% ipython --no-banner

In [1]: import numpy as np

In [2]: np.set_printoptions(precision=2, suppress=True, linewidth=100, legacy="1.25")

In [3]: E = np.loadtxt("x.csv", delimiter=",")

In [4]: E
Out[4]: 
array([[-2., -2.,  3.,  0.],
       [ 3.,  0.,  0.,  0.],
       [-2.,  1., -1.,  0.],
       [ 0.,  0.,  0.,  1.]])

In [5]: # 2 groups of indices that never mix

In [6]: rng = np.random.default_rng(5914)

In [7]: lab = rng.permutation(4)

In [8]: other = E[:, lab] * rng.choice([-1, 1], 4)

In [9]: other
Out[9]: 
array([[ 0., -3.,  2., -2.],
       [ 0., -0., -0.,  3.],
       [ 0.,  1., -1., -2.],
       [ 1., -0., -0.,  0.]])

In [10]: left, _, vt = np.linalg.svd(E.T @ other)

In [11]: np.round(left @ vt, 2) + 0
Out[11]: 
array([[ 0.,  0.,  0.,  1.],
       [ 0.,  0., -1.,  0.],
       [ 0., -1.,  0.,  0.],
       [ 1.,  0.,  0.,  0.]])

In [12]: np.round(np.linalg.lstsq(E, other)[0], 2) + 0
Out[12]: 
array([[ 0.,  0.,  0.,  1.],
       [ 0.,  0., -1.,  0.],
       [ 0., -1.,  0.,  0.],
       [ 1.,  0.,  0.,  0.]])

In [13]: T = np.stack([other, -1 * other, other[::-1]])

In [14]: (T @ other.T).shape
Out[14]: (3, 4, 4)

In [15]: T.sum(axis=0)
Out[15]: 
array([[ 1.,  0.,  0.,  0.],
       [ 0.,  1., -1., -2.],
       [ 0.,  0.,  0.,  3.],
       [ 0., -3.,  2., -2.]])

In [16]: m1 = np.load("data.npy")

In [17]: print(m1)
[[0.2  0.2  0.2  0.2  0.2  0.   0.  ]
 [0.   0.25 0.25 0.25 0.25 0.   0.  ]
 [0.25 0.   0.25 0.   0.25 0.   0.25]
 [0.   0.   0.33 0.67 0.   0.   0.  ]
 [0.17 0.   0.17 0.   0.33 0.17 0.17]
 [0.   0.   0.   0.   0.5  0.5  0.  ]
 [0.25 0.25 0.25 0.   0.   0.   0.25]]

In [18]: other = m1 + rng.integers(-2, 3, (7, 6)) @ rng.integers(-2, 3, (6, 7))

In [19]: other
Out[19]: 
array([[  4.2 ,  -6.8 ,  -1.8 ,   3.2 ,   2.2 ,   4.  ,   4.  ],
       [  4.  ,  -0.75,   3.25,   4.25,   2.25,  -5.  ,   0.  ],
       [ -7.75,   2.  , -10.75,   2.  ,  -5.75,   1.  ,   4.25],
       [  6.  ,  -2.  ,  16.33,   0.67,   4.  ,  -6.  ,   0.  ],
       [ -1.83,   0.  ,   7.17,  -2.  ,  -0.67,   6.17,  -2.83],
       [  2.  ,   0.  ,   6.  ,   6.  ,  -0.5 ,  -8.5 ,   7.  ],
       [  2.25,   5.25,  -2.75,   2.  ,  -1.  ,   4.  ,  -0.75]])

In [20]: np.linalg.matrix_rank(other - m1, tol=1e-8)
Out[20]: 6
